% python3 -q
>>> import numpy as np
>>> np.set_printoptions(precision=2, suppress=True, linewidth=160)
>>> def tidy(a):
...     return np.round(a, 2) + 0
... 
>>> mat = np.loadtxt("a.csv", delimiter=",")
>>> print(mat)
[[ 1.  0.  2. -5.  0. -1. -4.  1.  1.]
 [ 0.  1.  0.  2. -5.  0. -1. -4.  1.]
 [ 2.  0.  1.  0.  2. -5.  0. -1. -4.]
 [-5.  2.  0.  1.  0.  2. -5.  0. -1.]
 [ 0. -5.  2.  0.  1.  0.  2. -5.  0.]
 [-1.  0. -5.  2.  0.  1.  0.  2. -5.]
 [-4. -1.  0. -5.  2.  0.  1.  0.  2.]
 [ 1. -4. -1.  0. -5.  2.  0.  1.  0.]
 [ 1.  1. -4. -1.  0. -5.  2.  0.  1.]]
>>> # equal to its transpose
>>> ev, V = np.linalg.eigh(mat)
>>> vec = np.array([1, -2, 3, -4, -3, -1, 3, -2, -3])
>>> print((np.sign(V[:, -1].round(6)) == np.sign(V[0, -1].round(6))).astype(int))
[1 0 1 0 1 0 1 0 1]
>>> print(tidy(np.linalg.eigvalsh(mat[1:, 1:])))
[-9.73 -7.82 -3.45  1.63  3.52  6.75  7.22  9.88]
>>> vec @ mat @ vec
np.float64(82.0)
>>> tidy(vec @ mat @ vec / (vec @ vec)), tidy(ev[0]), tidy(ev[-1])
(np.float64(1.32), np.float64(-10.0), np.float64(10.23))
>>> vec = np.array([2, 3, 0, 1, 3, 3, 2, 3, 0])
>>> target = mat @ vec
>>> c, lr = np.zeros(9), 1 / np.linalg.norm(mat, 2) ** 2
>>> for i in range(200):
...     c -= lr * mat.T @ (mat @ c - target)
...     if i % 50 == 0: print(i, round(np.linalg.norm(mat @ c - target), 2))
... 
0 22.95
50 0.86
100 0.25
150 0.07
>>> tidy(np.linalg.cond(mat))
np.float64(6.44)
>>> tidy(c)
array([2.  , 2.99, 0.  , 1.01, 3.  , 2.99, 2.  , 3.01, 0.  ])
>>> tidy(np.linalg.matrix_power(mat, 2))
array([[ 49.,  -9.,   4.,   7.,  -9., -25.,  19.,  -2.,  -4.],
       [ -9.,  48., -10.,   8.,   8.,  -9., -20.,  17.,  -2.],
       [  4., -10.,  51., -16.,   9.,   6., -12., -20.,  19.],
       [  7.,   8., -16.,  60., -20.,  14.,   6.,  -9., -25.],
       [ -9.,   8.,   9., -20.,  59., -20.,   9.,   8.,  -9.],
       [-25.,  -9.,   6.,  14., -20.,  60., -16.,   8.,   7.],
       [ 19., -20., -12.,   6.,   9., -16.,  51., -10.,   4.],
       [ -2.,  17., -20.,  -9.,   8.,   8., -10.,  48.,  -9.],
       [ -4.,  -2.,  19., -25.,  -9.,   7.,   4.,  -9.,  49.]])
>>> np.linalg.determinant(mat)
Traceback (most recent call last):
  File "<python-input-19>", line 1, in <module>
    np.linalg.determinant(mat)
    ^^^^^^^^^^^^^^^^^^^^^
AttributeError: module 'numpy.linalg' has no attribute 'determinant'
>>> np.trace(mat)
np.float64(9.0)
>>> np.allclose(mat, mat.T)
True
>>> print(tidy(np.abs(np.linalg.eigvals(mat)).max()))
10.23
>>> rng = np.random.default_rng(64879)
>>> arr = rng.normal(size=(28, 4)) + 5 * np.array([0, 2, 0, 1])
>>> tidy(arr)
array([[ 0.65, 10.34,  1.53,  3.36],
       [-0.71, 10.31,  0.26,  5.66],
       [ 0.48,  9.01, -0.02,  5.97],
       [ 0.64,  9.62, -0.09,  4.32],
       [-0.35, 10.25,  1.88,  5.15],
       [-0.15,  9.33,  0.24,  5.14],
       [-0.82, 11.03,  0.24,  3.97],
       [-1.62, 11.26, -0.09,  5.27],
       [ 0.74,  9.27,  0.22,  5.33],
       [-1.08, 10.02,  0.35,  4.8 ],
       [ 0.18, 10.31, -0.32,  4.77],
       [ 0.75, 10.56,  1.12,  4.19],
       [-0.75, 10.14, -0.29,  6.35],
       [-0.83, 10.04, -0.07,  4.05],
       [-0.22,  8.94,  0.26,  4.15],
       [-0.56,  8.42,  0.67,  5.99],
       [-1.13, 10.32, -0.01,  4.47],
       [-0.03, 10.26, -0.33,  6.15],
       [ 1.6 ,  8.46,  0.22,  7.83],
       [-0.09,  9.34, -0.29,  6.47],
       [-1.01, 11.38,  1.16,  4.  ],
       [ 0.02, 11.27, -0.73,  5.52],
       [ 0.72, 12.04,  0.4 ,  5.28],
       [ 1.78, 11.17, -1.75,  6.38],
       [ 0.85,  9.83,  1.15,  5.17],
       [ 0.21,  9.48, -0.44,  4.64],
       [-0.15,  9.63,  1.17,  3.69],
       [ 1.92,  7.72, -1.89,  2.23]])
>>> G = np.cov(arr, rowvar=False)
>>> tidy(arr.std(axis=0))
array([0.88, 0.98, 0.83, 1.13])
>>> np.argsort(-arr.std(axis=0).round(6), kind="stable")
array([3, 1, 0, 2])
>>> tidy(np.corrcoef(arr.T))
array([[ 1.  , -0.32, -0.31,  0.06],
       [-0.32,  1.  ,  0.14,  0.  ],
       [-0.31,  0.14,  1.  , -0.11],
       [ 0.06,  0.  , -0.11,  1.  ]])
>>> Ac = arr - arr.mean(axis=0)
>>> V = np.linalg.svd(Ac)[2][:1]
>>> other = Ac - Ac @ V.T @ V
>>> tidy((Ac @ V.T).std(axis=0))
array([1.16])
>>> tidy(other.std(axis=0))
array([0.76, 0.88, 0.74, 0.69])
>>> tidy(np.diag(V.T @ V))
array([0.16, 0.14, 0.11, 0.59])
>>> X = np.load("out3.npy")
>>> print(X)
[[ 0  0  0  0  0  0  0  0  0  0  0]
 [ 0  0  0  0  0  0  0  0  0  0  0]
 [ 0  2  0  0  0  0  0  0  0  0  0]
 [-2  0  0  0  0  0  0  0  0  0  0]
 [ 0  0  0  2  0  0  0  0  0  0  0]
 [ 0  0  0  0  0  0 -1  0  0  0  0]
 [ 0  0  0  0  0  1  0  0  0  0  0]
 [ 0  0 -1  0  0  0  0  0  0  0  0]
 [ 0  0  0  0  0  0  0  0  0 -3  0]
 [ 0  0  0  0  0  0  0  0 -2  0  0]
 [ 0  0  0  0  0  0  0 -3  0  0  0]]
>>> left, sig, Vt = np.linalg.svd(X)
>>> np.argmax(sig[:-1] / (sig[1:] + 1e-6)) + 1
np.int64(9)
>>> other = left[:, :9] @ np.diag(sig[:9]) @ Vt[:9]
>>> other
array([[ 0.,  0.,  0.,  0.,  0.,  0.,  0.,  0.,  0.,  0.,  0.],
       [ 0.,  0.,  0.,  0.,  0.,  0.,  0.,  0.,  0.,  0.,  0.],
       [ 0.,  2.,  0.,  0.,  0.,  0.,  0.,  0.,  0.,  0.,  0.],
       [-2.,  0.,  0.,  0.,  0.,  0.,  0.,  0.,  0.,  0.,  0.],
       [ 0.,  0.,  0.,  2.,  0.,  0.,  0.,  0.,  0.,  0.,  0.],
       [ 0.,  0.,  0.,  0.,  0.,  0., -1.,  0.,  0.,  0.,  0.],
       [ 0.,  0.,  0.,  0.,  0.,  1.,  0.,  0.,  0.,  0.,  0.],
       [ 0.,  0., -1.,  0.,  0.,  0.,  0.,  0.,  0.,  0.,  0.],
       [ 0.,  0.,  0.,  0.,  0.,  0.,  0.,  0.,  0., -3.,  0.],
       [ 0.,  0.,  0.,  0.,  0.,  0.,  0.,  0., -2.,  0.,  0.],
       [ 0.,  0.,  0.,  0.,  0.,  0.,  0., -3.,  0.,  0.,  0.]])
>>> np.linalg.matrix_rank(other)
np.int64(9)
>>> np.abs(X - other).max()
np.float64(0.0)
>>> [round(float(x), 2) for x in np.linalg.svd(X, compute_uv=False)[:3]]
[3.0, 3.0, 2.0]
>>> np.linalg.matrix_rank(X, rtol=0.1)
np.int64(9)
>>> print(np.argsort(-np.linalg.norm(X, axis=0).round(6), kind="stable")[:3])
[7 9 0]
>>> print(np.linalg.cond(X) > 100)
True
>>> print(tidy(np.linalg.norm(X, 2) / np.linalg.norm(X)))
0.49
>>> print(tidy(np.linalg.norm(X)))
6.08
>>> X - X[0]
array([[ 0,  0,  0,  0,  0,  0,  0,  0,  0,  0,  0],
       [ 0,  0,  0,  0,  0,  0,  0,  0,  0,  0,  0],
       [ 0,  2,  0,  0,  0,  0,  0,  0,  0,  0,  0],
       [-2,  0,  0,  0,  0,  0,  0,  0,  0,  0,  0],
       [ 0,  0,  0,  2,  0,  0,  0,  0,  0,  0,  0],
       [ 0,  0,  0,  0,  0,  0, -1,  0,  0,  0,  0],
       [ 0,  0,  0,  0,  0,  1,  0,  0,  0,  0,  0],
       [ 0,  0, -1,  0,  0,  0,  0,  0,  0,  0,  0],
       [ 0,  0,  0,  0,  0,  0,  0,  0,  0, -3,  0],
       [ 0,  0,  0,  0,  0,  0,  0,  0, -2,  0,  0],
       [ 0,  0,  0,  0,  0,  0,  0, -3,  0,  0,  0]])
>>> np.diff(X, axis=0)
array([[ 0,  0,  0,  0,  0,  0,  0,  0,  0,  0,  0],
       [ 0,  2,  0,  0,  0,  0,  0,  0,  0,  0,  0],
       [-2, -2,  0,  0,  0,  0,  0,  0,  0,  0,  0],
       [ 2,  0,  0,  2,  0,  0,  0,  0,  0,  0,  0],
       [ 0,  0,  0, -2,  0,  0, -1,  0,  0,  0,  0],
       [ 0,  0,  0,  0,  0,  1,  1,  0,  0,  0,  0],
       [ 0,  0, -1,  0,  0, -1,  0,  0,  0,  0,  0],
       [ 0,  0,  1,  0,  0,  0,  0,  0,  0, -3,  0],
       [ 0,  0,  0,  0,  0,  0,  0,  0, -2,  3,  0],
       [ 0,  0,  0,  0,  0,  0,  0, -3,  2,  0,  0]])
>>> tidy(np.linalg.norm(mat, "nuc"))
np.float64(59.21)
>>> mat[8] @ mat[3]
np.float64(-25.0)
>>> tidy(np.linalg.norm(mat) ** 2 / np.linalg.norm(mat, 2) ** 2)
np.float64(4.54)
>>> tidy(np.linalg.norm(mat))
np.float64(21.79)
>>> O, _ = np.linalg.qr(np.array([[0.2, -0.9, 0.1, -0.2],
...     [0.9, -0.7, -0.6, 1.5],
...     [0.2, -1.1, -0.6, 1.1],
...     [-0.3, -0.4, -0.4, 0.6]]))
>>> V, _ = np.linalg.qr(np.array([[1.5, 0.1, 0.8, 0.8, 1.3, 1.5],
...     [1.7, -0.1, -0.6, 1.6, 1.5, -0.7],
...     [0.1, 0.6, -0.6, 0.7, 1.1, -0.3],
...     [-1.1, 1.3, 1.0, 0.0, -0.8, -1.3],
...     [-0.7, -1.1, -0.9, 0.1, 0.1, 0.5],
...     [-1.2, 2.1, 0.3, 1.7, 0.7, -0.3]]))
>>> sig = 3 * 0.2 ** np.arange(4)
>>> F = O[:, :4] * sig @ V[:4]
>>> tidy(F)
array([[ 0.13,  0.07, -0.46, -0.22,  0.44, -0.09],
       [ 1.46,  0.73, -1.18, -1.2 ,  1.4 ,  0.12],
       [ 0.07,  0.09, -0.44, -0.16,  0.55, -0.05],
       [-0.64, -0.29,  0.32,  0.49, -0.26, -0.09]])
>>> X @ X
array([[ 0,  0,  0,  0,  0,  0,  0,  0,  0,  0,  0],
       [ 0,  0,  0,  0,  0,  0,  0,  0,  0,  0,  0],
       [ 0,  0,  0,  0,  0,  0,  0,  0,  0,  0,  0],
       [ 0,  0,  0,  0,  0,  0,  0,  0,  0,  0,  0],
       [-4,  0,  0,  0,  0,  0,  0,  0,  0,  0,  0],
       [ 0,  0,  0,  0,  0, -1,  0,  0,  0,  0,  0],
       [ 0,  0,  0,  0,  0,  0, -1,  0,  0,  0,  0],
       [ 0, -2,  0,  0,  0,  0,  0,  0,  0,  0,  0],
       [ 0,  0,  0,  0,  0,  0,  0,  0,  6,  0,  0],
       [ 0,  0,  0,  0,  0,  0,  0,  0,  0,  6,  0],
       [ 0,  0,  3,  0,  0,  0,  0,  0,  0,  0,  0]])
>>> tidy(np.linalg.det(X))
np.float64(0.0)
>>> (X - X.T) / 2
array([[ 0. ,  0. ,  0. ,  1. ,  0. ,  0. ,  0. ,  0. ,  0. ,  0. ,  0. ],
       [ 0. ,  0. , -1. ,  0. ,  0. ,  0. ,  0. ,  0. ,  0. ,  0. ,  0. ],
       [ 0. ,  1. ,  0. ,  0. ,  0. ,  0. ,  0. ,  0.5,  0. ,  0. ,  0. ],
       [-1. ,  0. ,  0. ,  0. , -1. ,  0. ,  0. ,  0. ,  0. ,  0. ,  0. ],
       [ 0. ,  0. ,  0. ,  1. ,  0. ,  0. ,  0. ,  0. ,  0. ,  0. ,  0. ],
       [ 0. ,  0. ,  0. ,  0. ,  0. ,  0. , -1. ,  0. ,  0. ,  0. ,  0. ],
       [ 0. ,  0. ,  0. ,  0. ,  0. ,  1. ,  0. ,  0. ,  0. ,  0. ,  0. ],
       [ 0. ,  0. , -0.5,  0. ,  0. ,  0. ,  0. ,  0. ,  0. ,  0. ,  1.5],
       [ 0. ,  0. ,  0. ,  0. ,  0. ,  0. ,  0. ,  0. ,  0. , -0.5,  0. ],
       [ 0. ,  0. ,  0. ,  0. ,  0. ,  0. ,  0. ,  0. ,  0.5,  0. ,  0. ],
       [ 0. ,  0. ,  0. ,  0. ,  0. ,  0. ,  0. , -1.5,  0. ,  0. ,  0. ]])
>>> tidy(np.abs(np.linalg.eigvals(X)).max())
np.float64(2.45)
>>> print((X + X.T) / 2)
[[ 0.   0.   0.  -1.   0.   0.   0.   0.   0.   0.   0. ]
 [ 0.   0.   1.   0.   0.   0.   0.   0.   0.   0.   0. ]
 [ 0.   1.   0.   0.   0.   0.   0.  -0.5  0.   0.   0. ]
 [-1.   0.   0.   0.   1.   0.   0.   0.   0.   0.   0. ]
 [ 0.   0.   0.   1.   0.   0.   0.   0.   0.   0.   0. ]
 [ 0.   0.   0.   0.   0.   0.   0.   0.   0.   0.   0. ]
 [ 0.   0.   0.   0.   0.   0.   0.   0.   0.   0.   0. ]
 [ 0.   0.  -0.5  0.   0.   0.   0.   0.   0.   0.  -1.5]
 [ 0.   0.   0.   0.   0.   0.   0.   0.   0.  -2.5  0. ]
 [ 0.   0.   0.   0.   0.   0.   0.   0.  -2.5  0.   0. ]
 [ 0.   0.   0.   0.   0.   0.   0.  -1.5  0.   0.   0. ]]
>>> tidy(np.sort(np.abs(np.linalg.eigvals(X))))
array([0.  , 0.  , 0.  , 0.  , 0.  , 0.  , 0.  , 1.  , 1.  , 2.45, 2.45])
>>> np.linalg.matrix_power(X, 2)
array([[ 0,  0,  0,  0,  0,  0,  0,  0,  0,  0,  0],
       [ 0,  0,  0,  0,  0,  0,  0,  0,  0,  0,  0],
       [ 0,  0,  0,  0,  0,  0,  0,  0,  0,  0,  0],
       [ 0,  0,  0,  0,  0,  0,  0,  0,  0,  0,  0],
       [-4,  0,  0,  0,  0,  0,  0,  0,  0,  0,  0],
       [ 0,  0,  0,  0,  0, -1,  0,  0,  0,  0,  0],
       [ 0,  0,  0,  0,  0,  0, -1,  0,  0,  0,  0],
       [ 0, -2,  0,  0,  0,  0,  0,  0,  0,  0,  0],
       [ 0,  0,  0,  0,  0,  0,  0,  0,  6,  0,  0],
       [ 0,  0,  0,  0,  0,  0,  0,  0,  0,  6,  0],
       [ 0,  0,  3,  0,  0,  0,  0,  0,  0,  0,  0]])
>>> other = F / np.sqrt((F ** 2).mean(axis=1, keepdims=True))
>>> tidy(other[1])
array([ 1.31,  0.66, -1.06, -1.07,  1.25,  0.11])
>>> print(np.linalg.matrix_rank(other) == np.linalg.matrix_rank(F))
True
>>> K = rng.normal(size=(23, 11))
>>> K = 20 * K / np.linalg.norm(K, axis=1, keepdims=True)
>>> tidy(K)
array([[  6.97,   0.76,  -2.36,  -6.97,  -3.44,  12.52,   5.63,  -0.2 ,   2.67,  -8.42,  -4.27],
       [ -3.48,  -3.33,   6.33,  -6.07,   8.18,  -4.01, -11.09,  -5.84,  -1.49,  -6.39,  -4.1 ],
       [  1.36,   4.29,  -2.94,  -0.1 , -10.38,  -2.82,  -3.78,   2.8 ,   3.89,  13.85,   5.14],
       [ -4.25,  -7.31,  10.47,  -0.79, -13.38,  -4.71,  -3.73,   0.98,   0.53,   0.01,   1.4 ],
       [  9.36,   4.  ,  -1.51,  -4.71,  -0.9 ,   4.59,  -7.22,  -4.4 ,  -6.54,  11.17,   3.32],
       [ -3.39,  -9.89,  -6.12,   2.11, -12.11,  -4.89,   7.15,  -0.53,  -1.16,   5.05,  -0.46],
       [ -2.61,  -0.6 , -12.83,   7.7 ,   1.19,   4.2 ,   1.15, -11.96,  -1.18,   0.29,   2.  ],
       [ -3.14,   1.6 ,   2.11,   4.23,  -0.89, -10.69,  -9.4 ,   5.22,  11.47,   1.15,  -1.29],
       [  9.61,  -2.53,   5.07,   4.93, -11.72,   6.84,  -1.33,  -5.18,  -1.17,   5.87,   1.62],
       [ -5.76, -10.17,  -1.39,  -4.93,  -1.47,  -1.07,  -8.57,  -3.76,   7.89,  -8.53,  -3.35],
       [  3.67,  -1.83,  -4.44, -12.7 ,   0.76,   8.82,  -0.91,   6.27,   5.72,  -5.03,   5.06],
       [ -3.31,  -2.25,  -7.07,   1.81,  11.31,   8.03,  -5.96,   1.96,  -5.32,  -5.44,   6.41],
       [  8.58,   8.96,  -2.38,  -1.45,   5.63,  -5.23,  -5.32,  -9.94,  -0.37,  -3.34,   6.4 ],
       [ -1.16,   8.82,   8.37,   7.35,  -7.42,  -2.6 ,   7.89,   2.48,   3.28,  -3.93,  -6.35],
       [ -0.83,   6.59,  -1.03, -10.21,   2.53,  -1.56,  -9.33,  -0.87,  -5.24,  10.68,   3.53],
       [  0.61,   7.84, -12.61,  -1.12,  -6.37, -10.92,   0.05,   2.88,  -0.45,  -3.1 ,   0.2 ],
       [ -1.48,  -2.79,   3.52,   7.21,   4.92,   5.83,   1.15,  -1.5 ,  10.99,   3.52, -11.43],
       [  8.1 ,  -7.74, -11.38,  -6.41,  -1.92,  -8.96,  -3.79,  -1.08,   1.23,  -1.47,  -0.74],
       [  1.45,   6.87,   4.85,  -9.41,  -9.02,  -9.59,   0.23,   5.25,  -4.44,  -4.23,   0.24],
       [ -1.15,  -8.33,   9.9 ,   0.8 ,   7.36,  -3.41,  -3.87,  -9.63,  -0.41,   7.37,   1.64],
       [ -2.01,  -7.49,   0.71,   5.79,  -1.68,   4.62, -11.35,  -7.73,  -3.66,  -4.72,   7.58],
       [  8.89,   5.3 ,   4.58,  -5.67,  -6.7 ,  -4.  ,  11.94,   2.58,  -3.98,   0.75,  -3.65],
       [ -7.41,   0.85,  -4.83,  -8.04,   7.81,   2.87,  -4.01,   5.91,  -7.77,  -0.05,  -8.71]])
>>> Ac = (K - K.mean(axis=0)) / K.std(axis=0)
>>> tidy(Ac.std(axis=0))
array([1., 1., 1., 1., 1., 1., 1., 1., 1., 1., 1.])
>>> np.argwhere(np.abs(Ac) > 2)
array([[ 0,  5],
       [ 2,  9],
       [ 6,  7],
       [ 7,  8],
       [16,  8],
       [16, 10],
       [21,  6]])
>>> c = np.linalg.lstsq(np.delete(Ac, 8, axis=1), Ac[:, 8])[0]
>>> tidy(c)
array([ 0.3 , -0.25,  0.  ,  0.48, -0.05, -0.08, -0.29,  0.37, -0.16, -0.34])
>>> tidy(1 - np.var(Ac[:, 8] - np.delete(Ac, 8, axis=1) @ c))
np.float64(0.32)
